% ipython --no-banner

In [1]: import numpy as np

In [2]: np.set_printoptions(precision=2, suppress=True, linewidth=120, sign=" ")

In [3]: mat = np.array([[-2, 0, -2, 0, -2, 0],
   ...:     [-2, 1, -2, 1, -2, 1],
   ...:     [0, 3, 0, 3, 0, 3],
   ...:     [-2, 0, -2, 0, -2, 0],
   ...:     [-2, 1, -2, 1, -2, 1],
   ...:     [0, 3, 0, 3, 0, 3]])

In [4]: r = np.linalg.matrix_rank(mat)

In [5]: r
Out[5]: np.int64(2)

In [6]: ns = np.linalg.svd(mat)[2][r:].T

In [7]: [int(np.linalg.matrix_rank(mat[:, :j + 1])) for j in range(6)]
Out[7]: [1, 2, 2, 2, 2, 2]

In [8]: [int(np.linalg.matrix_rank(mat[:i])) for i in range(1, len(mat) + 1)]
Out[8]: [1, 2, 2, 2, 2, 2]

In [9]: np.allclose(mat @ ns, 0)
Out[9]: True

In [10]: print(np.linalg.norm(mat, axis=0))
[ 4.    4.47  4.    4.47  4.    4.47]

In [11]: mat[2] @ mat[1]
Out[11]: np.int64(9)

In [12]: round(float(np.linalg.norm(mat[2], 1)), 2), np.round(np.linalg.norm(mat[2], np.inf), 2)
Out[12]: (9.0, np.float64(3.0))

In [13]: print(np.linalg.norm(mat, axis=1))
[ 3.46  3.87  5.2   3.46  3.87  5.2 ]

In [14]: np.linalg.norm(mat, axis=1).argmax()
Out[14]: np.int64(2)

In [15]: round(float(np.linalg.norm(mat, "nuc")), 2)
Out[15]: 14.58

In [16]: np.round(np.linalg.norm(mat) ** 2 / np.linalg.norm(mat, 2) ** 2, 2)
Out[16]: np.float64(1.6)

In [17]: round(float(np.linalg.norm(mat, 1)), 2), round(float(np.linalg.norm(mat, np.inf)), 2)
Out[17]: (8.0, 9.0)

In [18]: f = np.array([-8, 1, 9, 6, 3, -4, -4, 4, 2, -2, 8, 0, 5, -4, -6])

In [19]: arr = f[np.abs(np.subtract.outer(np.arange(15), np.arange(15)))]

In [20]: arr
Out[20]: 
array([[-8,  1,  9,  6,  3, -4, -4,  4,  2, -2,  8,  0,  5, -4, -6],
       [ 1, -8,  1,  9,  6,  3, -4, -4,  4,  2, -2,  8,  0,  5, -4],
       [ 9,  1, -8,  1,  9,  6,  3, -4, -4,  4,  2, -2,  8,  0,  5],
       [ 6,  9,  1, -8,  1,  9,  6,  3, -4, -4,  4,  2, -2,  8,  0],
       [ 3,  6,  9,  1, -8,  1,  9,  6,  3, -4, -4,  4,  2, -2,  8],
       [-4,  3,  6,  9,  1, -8,  1,  9,  6,  3, -4, -4,  4,  2, -2],
       [-4, -4,  3,  6,  9,  1, -8,  1,  9,  6,  3, -4, -4,  4,  2],
       [ 4, -4, -4,  3,  6,  9,  1, -8,  1,  9,  6,  3, -4, -4,  4],
       [ 2,  4, -4, -4,  3,  6,  9,  1, -8,  1,  9,  6,  3, -4, -4],
       [-2,  2,  4, -4, -4,  3,  6,  9,  1, -8,  1,  9,  6,  3, -4],
       [ 8, -2,  2,  4, -4, -4,  3,  6,  9,  1, -8,  1,  9,  6,  3],
       [ 0,  8, -2,  2,  4, -4, -4,  3,  6,  9,  1, -8,  1,  9,  6],
       [ 5,  0,  8, -2,  2,  4, -4, -4,  3,  6,  9,  1, -8,  1,  9],
       [-4,  5,  0,  8, -2,  2,  4, -4, -4,  3,  6,  9,  1, -8,  1],
       [-6, -4,  5,  0,  8, -2,  2,  4, -4, -4,  3,  6,  9,  1, -8]])

In [21]: evals, vecs = np.linalg.eigh(arr)

In [22]: np.unique(evals.round(6) + 0, return_counts=True)[1]
Out[22]: array([ 1,  1,  1,  1,  1,  1,  1,  1,  1,  1,  1,  1,  1,  1,  1])

In [23]: print(evals.sum(), np.trace(arr))
-120.0 -120

In [24]: print(np.abs(vecs[:, -1]))
[ 0.2   0.22  0.3   0.28  0.31  0.24  0.24  0.24  0.24  0.24  0.31  0.28  0.3   0.22  0.2 ]

In [25]: np.allclose(arr, arr.T)
Out[25]: True

In [26]: np.trace(arr)
Out[26]: np.int64(-120)

In [27]: W0 = np.array([[2, -3, -3, 3, -3, -2],
    ...:     [-2, 2, -3, -3, 3, -3],
    ...:     [-3, -2, 2, -3, -3, 3],
    ...:     [3, -3, -2, 2, -3, -3],
    ...:     [-3, 3, -3, -2, 2, -3],
    ...:     [-3, -3, 3, -3, -2, 2]])

In [28]: W0
Out[28]: 
array([[ 2, -3, -3,  3, -3, -2],
       [-2,  2, -3, -3,  3, -3],
       [-3, -2,  2, -3, -3,  3],
       [ 3, -3, -2,  2, -3, -3],
       [-3,  3, -3, -2,  2, -3],
       [-3, -3,  3, -3, -2,  2]])

In [29]: W0 @ np.ones(6)
Out[29]: array([-6., -6., -6., -6., -6., -6.])

In [30]: (W0 @ W0)[0]
Out[30]: array([ 43, -18,  -6,  42, -17,  -8])

In [31]: np.sort(np.abs(np.fft.fft(W0[0]))), np.sort(np.linalg.svd(W0, compute_uv=False))
Out[31]: 
(array([  1.  ,   1.  ,   2.  ,   6.  ,  10.54,  10.54]),
 array([  1.  ,   1.  ,   2.  ,   6.  ,  10.54,  10.54]))

In [32]: W0 @ (-1.0) ** np.arange(6)
Out[32]: array([-2.,  2., -2.,  2., -2.,  2.])

In [33]: np.fft.fft(W0[0])
Out[33]: array([-6. +0.j  , -0.5+0.87j, 10.5+0.87j, -2. +0.j  , 10.5-0.87j, -0.5-0.87j])

In [34]: rng = np.random.default_rng(37958)

In [35]: idx = rng.permutation(6)

In [36]: A2 = W0[:, idx] * rng.choice([-1, 1], 6)

In [37]: A2
Out[37]: 
array([[-3, -2,  2,  3, -3, -3],
       [-3, -3, -2, -3,  2,  3],
       [ 2,  3, -3,  3, -2,  3],
       [-2, -3,  3,  3, -3, -2],
       [-3, -3, -3, -2,  3,  2],
       [ 3,  2, -3,  2, -3,  3]])

In [38]: left, _, vt = np.linalg.svd(W0.T @ A2)

In [39]: print(np.round(np.linalg.lstsq(W0, A2)[0], 2) + 0)
[[ 0.  0.  1.  0.  0.  0.]
 [ 0.  0.  0.  0.  1.  0.]
 [ 1.  0.  0.  0.  0.  0.]
 [ 0.  0.  0.  0.  0. -1.]
 [ 0.  0.  0. -1.  0.  0.]
 [ 0.  1.  0.  0.  0.  0.]]

In [40]: G = W0.T @ W0

In [41]: np.linalg.svd(W0, compute_uv=False) ** 2
Out[41]: array([ 111.,  111.,   36.,    4.,    1.,    1.])

In [42]: np.linalg.matrix_rank(G)
Out[42]: np.int64(6)

In [43]: G
Out[43]: 
array([[ 44, -13, -12,  42, -12, -13],
       [-13,  44, -13, -12,  42, -12],
       [-12, -13,  44, -13, -12,  42],
       [ 42, -12, -13,  44, -13, -12],
       [-12,  42, -12, -13,  44, -13],
       [-13, -12,  42, -12, -13,  44]])

In [44]: np.trace(G), (W0 ** 2).sum()
Out[44]: (np.int64(264), np.int64(264))

In [45]: np.linalg.eigvalsh(G)[::-1]
Out[45]: array([ 111.,  111.,   36.,    4.,    1.,    1.])

In [46]: F = np.loadtxt("w.csv", delimiter=",")

In [47]: F
Out[47]: 
array([[ 0.29,  0.09, -0.12,  0.32, -0.21, -0.12, -0.1 ,  0.1 ],
       [ 0.09,  0.46,  0.34, -0.06, -0.26, -0.24,  0.02, -0.01],
       [-0.12,  0.34,  0.37, -0.27, -0.08, -0.12,  0.08, -0.07],
       [ 0.32, -0.06, -0.27,  0.52, -0.23,  0.01,  0.12, -0.03],
       [-0.21, -0.26, -0.08, -0.23,  0.29,  0.14, -0.11,  0.04],
       [-0.12, -0.24, -0.12,  0.01,  0.14,  0.19,  0.19, -0.13],
       [-0.1 ,  0.02,  0.08,  0.12, -0.11,  0.19,  0.62, -0.4 ],
       [ 0.1 , -0.01, -0.07, -0.03,  0.04, -0.13, -0.4 ,  0.26]])

In [48]: print(np.argsort(-np.linalg.norm(F, axis=0).round(6), kind="stable")[:3])
[ 6  3  1]

In [49]: np.round(np.linalg.norm(F, 2) / np.linalg.norm(F), 2)
Out[49]: np.float64(0.58)

In [50]: print(np.linalg.cond(F) > 100)
True

In [51]: E = np.loadtxt("case6.csv", delimiter=",")

In [52]: E
Out[52]: 
array([[ 1.3 ,  0.3 ,  0.7 ,  0.21, -1.2 , -0.5 , -0.1 ,  0.2 , -1.3 , -0.5 ],
       [ 0.7 , -0.4 ,  0.1 , -0.02,  1.  ,  2.4 ,  0.  , -1.8 , -1.3 ,  0.3 ],
       [ 1.2 ,  1.3 , -0.9 ,  1.4 , -0.2 ,  0.4 , -0.7 ,  1.1 ,  0.5 , -0.2 ],
       [ 0.4 ,  0.4 ,  0.  ,  1.37,  0.2 ,  0.9 , -0.7 , -0.6 ,  1.4 , -0.4 ],
       [ 0.8 ,  0.7 , -0.6 ,  1.63,  1.4 ,  2.1 , -0.8 , -0.5 , -0.1 , -1.8 ],
       [-0.1 , -1.3 ,  0.2 , -1.44,  0.9 , -0.1 ,  0.7 ,  0.2 , -0.2 , -0.2 ],
       [-0.4 , -1.9 , -1.4 , -1.43, -1.3 , -0.1 ,  0.7 , -0.4 ,  0.2 ,  0.5 ],
       [ 0.1 , -0.6 , -1.6 ,  1.2 ,  0.4 ,  0.9 , -0.6 , -1.1 , -0.5 ,  0.2 ],
       [ 0.6 ,  0.1 ,  1.1 ,  1.17,  0.3 ,  1.8 , -0.6 ,  0.2 ,  0.3 , -0.4 ],
       [-0.2 ,  0.4 ,  1.5 , -1.39,  0.9 , -1.5 ,  0.7 ,  0.4 ,  1.2 , -0.1 ],
       [-2.4 , -0.5 , -2.  ,  2.02,  0.6 , -0.5 , -1.  ,  0.5 , -1.4 ,  2.3 ],
       [ 0.2 ,  1.4 ,  0.9 , -0.81, -0.7 , -0.3 ,  0.4 , -1.1 ,  0.2 , -0.1 ],
       [ 1.  ,  2.  , -0.4 , -0.01, -0.9 , -1.5 ,  0.  ,  1.  ,  0.5 ,  0.6 ],
       [ 0.5 ,  0.5 ,  0.  , -1.58,  0.4 ,  2.2 ,  0.8 ,  0.4 ,  1.3 ,  0.  ],
       [-0.1 ,  1.  ,  0.2 ,  0.41, -1.1 , -0.3 , -0.2 , -1.4 ,  0.2 ,  0.7 ],
       [ 0.2 ,  0.  ,  3.  ,  0.37,  1.3 ,  0.5 , -0.2 , -0.9 ,  0.3 ,  1.3 ],
       [ 0.2 ,  0.4 , -1.3 , -1.18, -0.9 ,  0.7 ,  0.6 , -1.3 , -1.  , -1.2 ],
       [-0.3 , -0.9 ,  0.  , -2.82,  1.2 ,  0.1 ,  1.4 ,  1.3 ,  1.8 , -0.3 ],
       [ 0.9 ,  0.7 ,  1.  ,  1.6 ,  1.1 ,  0.  , -0.8 ,  0.6 ,  0.  ,  1.2 ],
       [-0.7 ,  0.7 ,  0.4 ,  0.24, -1.6 ,  1.4 , -0.1 ,  0.3 , -0.9 ,  1.1 ],
       [ 0.3 , -2.3 , -2.1 ,  0.01, -0.1 , -0.2 ,  0.  , -0.4 , -1.  ,  0.1 ],
       [-1.2 , -0.7 ,  0.3 , -0.8 , -1.2 , -0.2 ,  0.4 ,  0.5 , -0.7 , -1.5 ],
       [-1.1 ,  0.2 , -0.1 ,  0.38, -2.1 ,  1.4 , -0.2 , -0.6 , -0.1 ,  0.2 ],
       [ 0.6 ,  0.  ,  0.4 , -0.62, -0.7 , -2.3 ,  0.3 ,  0.  , -0.8 ,  2.2 ],
       [-0.1 ,  0.7 ,  1.3 ,  0.82, -0.5 ,  0.9 , -0.4 , -0.3 ,  0.4 ,  1.5 ],
       [ 0.  ,  1.2 , -0.8 , -0.8 , -1.3 ,  0.2 ,  0.4 , -0.5 , -0.3 ,  0.  ],
       [-0.6 ,  0.  ,  1.8 , -3.43,  2.5 , -0.3 ,  1.7 ,  1.9 , -0.6 , -0.3 ],
       [-0.3 ,  1.5 , -0.4 ,  3.  ,  0.  , -1.5 , -1.5 ,  0.1 , -1.3 ,  1.6 ],
       [ 1.1 , -0.6 ,  0.  , -0.4 ,  1.8 ,  0.4 ,  0.2 ,  1.8 , -0.2 ,  0.1 ],
       [-0.5 , -0.9 , -1.6 , -2.78,  0.5 , -1.7 ,  1.4 ,  0.1 , -0.1 , -1.5 ],
       [-0.5 ,  0.8 ,  0.  , -1.59, -0.2 ,  1.1 ,  0.8 ,  0.4 , -0.7 , -1.  ],
       [-0.6 , -0.4 ,  1.8 ,  1.38, -1.3 ,  0.1 , -0.7 ,  0.5 ,  0.  , -0.5 ],
       [-0.8 , -1.1 , -0.6 , -2.59,  0.6 ,  1.1 ,  1.3 ,  0.3 , -1.1 ,  0.4 ],
       [ 1.3 , -0.5 ,  0.  , -0.4 ,  0.3 , -1.5 ,  0.2 , -2.3 ,  0.1 , -0.5 ],
       [ 0.5 ,  0.1 ,  0.8 ,  2.6 ,  0.  , -0.4 , -1.3 , -0.7 , -1.  , -0.5 ],
       [ 0.1 , -1.4 ,  0.2 ,  1.17,  0.4 ,  0.6 , -0.6 , -0.7 , -1.2 ,  1.1 ],
       [-0.7 , -0.5 , -1.9 , -1.79, -0.7 ,  0.5 ,  0.9 , -1.5 ,  0.9 ,  0.9 ],
       [-2.3 ,  0.5 ,  0.1 ,  4.05,  0.8 ,  0.6 , -2.  ,  0.1 , -1.4 , -0.7 ],
       [ 0.1 , -2.  , -0.8 ,  1.42, -0.4 ,  0.9 , -0.7 ,  0.1 ,  0.6 , -1.1 ],
       [ 0.2 ,  1.1 ,  0.8 , -0.19,  0.1 ,  0.2 ,  0.1 , -0.2 ,  0.2 , -0.5 ],
       [-2.6 , -0.5 ,  1.1 ,  1.59,  1.9 ,  1.1 , -0.8 ,  0.6 ,  0.2 , -0.1 ],
       [-0.4 ,  0.5 ,  0.2 , -0.02,  0.6 ,  2.  ,  0.  , -1.3 , -0.7 ,  0.4 ],
       [ 1.8 ,  0.  , -1.  ,  1.41, -1.  ,  1.2 , -0.7 ,  1.6 ,  1.5 ,  0.  ]])

In [53]: left, sigma, vt = np.linalg.svd(E)

In [54]: print(np.argmax(sigma[:-1] / (sigma[1:] + 1e-6)) + 1)
9

In [55]: A2 = left[:, :9] @ np.diag(sigma[:9]) @ vt[:9]

In [56]: round(float(np.linalg.norm(E - A2) / np.linalg.norm(E)), 2)
Out[56]: 0.0

In [57]: round(np.linalg.norm(E - A2, 2), 2), round(float(sigma[9]), 2)
Out[57]: (np.float64(0.05), 0.05)

In [58]: K = np.loadtxt("a.csv", delimiter=",")

In [59]: K.round(2) + 0
Out[59]: 
array([[ 1.23, -0.65, -0.3 ,  0.17,  0.31, -0.29,  0.03,  0.13, -0.31, -0.33],
       [-0.65,  1.12,  0.06,  0.17,  0.31, -0.14,  0.16, -0.28, -0.52,  0.09],
       [-0.3 ,  0.06,  0.73,  0.02, -0.14, -0.24, -0.35,  0.02,  0.  ,  0.21],
       [ 0.17,  0.17,  0.02,  1.94, -0.06,  0.16,  0.05, -0.08,  0.09, -0.01],
       [ 0.31,  0.31, -0.14, -0.06,  1.59, -0.25,  0.34,  0.15,  0.14,  0.45],
       [-0.29, -0.14, -0.24,  0.16, -0.25,  1.02,  0.07,  0.73, -0.03,  0.35],
       [ 0.03,  0.16, -0.35,  0.05,  0.34,  0.07,  0.25, -0.06,  0.09,  0.01],
       [ 0.13, -0.28,  0.02, -0.08,  0.15,  0.73, -0.06,  0.93, -0.32,  0.43],
       [-0.31, -0.52,  0.  ,  0.09,  0.14, -0.03,  0.09, -0.32,  1.65,  0.25],
       [-0.33,  0.09,  0.21, -0.01,  0.45,  0.35,  0.01,  0.43,  0.25,  0.55]])

In [60]: r = np.linalg.matrix_rank(K)

In [61]: r
Out[61]: np.int64(6)

In [62]: ns = np.linalg.svd(K)[2][r:].T

In [63]: np.linalg.matrix_rank(K.T @ K), np.linalg.matrix_rank(K @ K.T)
Out[63]: (np.int64(6), np.int64(6))

In [64]: print(np.round(ns @ ns.T, 2) + 0)
[[ 0.38  0.33  0.11 -0.09 -0.16  0.16  0.01 -0.08  0.16  0.15]
 [ 0.33  0.43  0.03 -0.08 -0.15  0.04 -0.11  0.16  0.25 -0.02]
 [ 0.11  0.03  0.34 -0.05  0.03  0.24  0.32 -0.08  0.03 -0.2 ]
 [-0.09 -0.08 -0.05  0.02  0.02 -0.06 -0.01  0.03 -0.04 -0.01]
 [-0.16 -0.15  0.03  0.02  0.2   0.14 -0.15 -0.09 -0.07 -0.24]
 [ 0.16  0.04  0.24 -0.06  0.14  0.44 -0.09 -0.34  0.   -0.14]
 [ 0.01 -0.11  0.32 -0.01 -0.15 -0.09  0.8   0.07 -0.06  0.05]
 [-0.08  0.16 -0.08  0.03 -0.09 -0.34  0.07  0.52  0.17 -0.24]
 [ 0.16  0.25  0.03 -0.04 -0.07  0.   -0.06  0.17  0.17 -0.11]
 [ 0.15 -0.02 -0.2  -0.01 -0.24 -0.14  0.05 -0.24 -0.11  0.7 ]]

In [65]: print([int(np.linalg.matrix_rank(np.delete(K, i, axis=0))) for i in range(10)])
[6, 6, 6, 6, 6, 6, 6, 6, 6, 6]

In [66]: print(np.allclose(K @ ns, 0))
True
